% ipython --no-banner

In [1]: import numpy as np

In [2]: from numpy import linalg as LA

In [3]: np.set_printoptions(precision=3, suppress=True, linewidth=160, floatmode="fixed")

In [4]: J = np.loadtxt("case6.csv", delimiter=",")

In [5]: J
Out[5]: 
array([[-0.420,  0.351, -0.576,  0.124, -0.001, -0.070,  1.294, -0.697, -0.205,  0.039],
       [ 0.067, -0.918, -0.673,  1.193, -0.504, -0.602,  0.605, -0.530, -1.323,  0.219],
       [ 1.054, -1.247, -1.421,  1.918, -0.049, -0.259,  1.432, -0.505, -1.319,  0.677],
       [ 0.008, -0.136, -0.063,  0.082, -0.058, -0.294,  0.112,  0.265,  0.223,  0.425],
       [-1.782,  1.373,  0.498, -1.692, -0.799, -0.693, -0.275, -0.458,  0.518, -1.204]])

In [6]: def softmax(z):
   ...:     e = np.exp(z - z.max(axis=-1, keepdims=True))
   ...:     return e / e.sum(axis=-1, keepdims=True)
   ...: 

In [7]: softmax(J[1])
Out[7]: array([0.103, 0.039, 0.049, 0.318, 0.058, 0.053, 0.177, 0.057, 0.026, 0.120])

In [8]: softmax(J).sum(axis=1)
Out[8]: array([1.000, 1.000, 1.000, 1.000, 1.000])

In [9]: scores = J @ J.T / np.sqrt(10)

In [10]: softmax(scores)[1] @ J
Out[10]: array([ 0.539, -0.920, -1.027,  1.403, -0.194, -0.355,  1.077, -0.488, -1.122,  0.445])

In [11]: softmax(scores).round(6).argmax(axis=1)
Out[11]: array([0, 2, 2, 2, 4])

In [12]: vec = np.array([0, 6, 6, 9, 5, 8, 2, 9, 3, 8])

In [13]: J @ np.ones(10)
Out[13]: array([-0.161, -2.466,  0.281,  0.564, -4.514])

In [14]: J @ np.eye(10)[2]
Out[14]: array([-0.576, -0.673, -1.421, -0.063,  0.498])

In [15]: (J * vec).sum(axis=1)
Out[15]: array([ -4.787, -11.922,  -1.285,   3.580, -26.291])

In [16]: np.einsum("ij,j->i", J, vec)
Out[16]: array([ -4.787, -11.922,  -1.285,   3.580, -26.291])

In [17]: mat = np.load("sample8.npy")

In [18]: mat
Out[18]: 
array([[ -1,   3,   0,  -3,  -1,   0,   0,   2],
       [  2, -59,   2,  -3,  -3,   2,   0,   0],
       [ -3,  -2,  21,   2,   3,   0,   2,   0],
       [  1,   2,   1, -19,   2,   3,   3,   2],
       [  3,  -1,   2,  -3, -39,  -1,  -3,  -1],
       [ -3,   3,   2,  -1,   3,  -2,  -2,  -2],
       [ -2,  -1,   3,   2,   0,   0, -20,   0],
       [  0,  -2,   2,  -2,   0,   3,  -1,  40]])

In [19]: vec = np.array([-1, -4, 4, -8, -1, 4, -7, -9])

In [20]: rhs = mat @ vec

In [21]: rhs
Out[21]: array([  -4,  277,   62,  118,   98,   28,  142, -309])

In [22]: np.round(LA.solve(mat.T, mat[1]), 3) + 0
Out[22]: array([0.000, 1.000, 0.000, 0.000, 0.000, 0.000, 0.000, 0.000])

In [23]: np.round(LA.solve(mat, mat[:, 6]), 3) + 0
Out[23]: array([0.000, 0.000, 0.000, 0.000, 0.000, 0.000, 1.000, 0.000])

In [24]: rng = np.random.default_rng(791)

In [25]: lab = rng.permutation(8)

In [26]: lab
Out[26]: array([3, 4, 1, 0, 5, 7, 2, 6])

In [27]: out = mat[lab][:, lab]

In [28]: np.trace(out)
Out[28]: np.int64(-79)

In [29]: out
Out[29]: 
array([[-19,   2,   2,   1,   3,   2,   1,   3],
       [ -3, -39,  -1,   3,  -1,  -1,   2,  -3],
       [ -3,  -3, -59,   2,   2,   0,   2,   0],
       [ -3,  -1,   3,  -1,   0,   2,   0,   0],
       [ -1,   3,   3,  -3,  -2,  -2,   2,  -2],
       [ -2,   0,  -2,   0,   3,  40,   2,  -1],
       [  2,   3,  -2,  -3,   0,   0,  21,   2],
       [  2,   0,  -1,  -2,   0,   0,   3, -20]])

In [30]: r0 = np.array([5, 4, 6])

In [31]: np.convolve(J[3], r0)
Out[31]: array([ 0.040, -0.648, -0.811, -0.658, -0.340, -1.210, -0.964,  0.009,  2.847,  4.607,  3.038,  2.550])

In [32]: np.polyval(r0, J[3])
Out[32]: array([6.032, 5.548, 5.768, 6.362, 5.785, 5.256, 6.511, 7.411, 7.141, 8.603])

In [33]: np.cross(J[3, :3], J[1, :3])
Out[33]: array([0.034, 0.001, 0.002])

In [34]: out = mat / LA.norm(mat, axis=1, keepdims=True)

In [35]: cov = out @ out.T

In [36]: LA.norm(out, axis=1)
Out[36]: array([1.000, 1.000, 1.000, 1.000, 1.000, 1.000, 1.000, 1.000])

In [37]: cov[5]
Out[37]: array([ 0.246, -0.481,  0.333,  0.106, -0.428,  1.000,  0.347, -0.314])

In [38]: (cov - 2 * np.eye(8)).round(6).argmax(axis=1)
Out[38]: array([3, 2, 5, 0, 0, 6, 5, 0])

In [39]: data = np.load("block14.npy")

In [40]: data
Out[40]: 
array([[ 1, -2,  0,  0],
       [ 0,  2,  0,  0],
       [ 0,  0,  1, -2],
       [ 0,  0,  0,  2]])

In [41]: r0 = np.array([2, 0, 2, 2])

In [42]: out = data + np.outer(r0, np.eye(4)[2])

In [43]: out
Out[43]: 
array([[ 1.000, -2.000,  2.000,  0.000],
       [ 0.000,  2.000,  0.000,  0.000],
       [ 0.000,  0.000,  3.000, -2.000],
       [ 0.000,  0.000,  2.000,  2.000]])
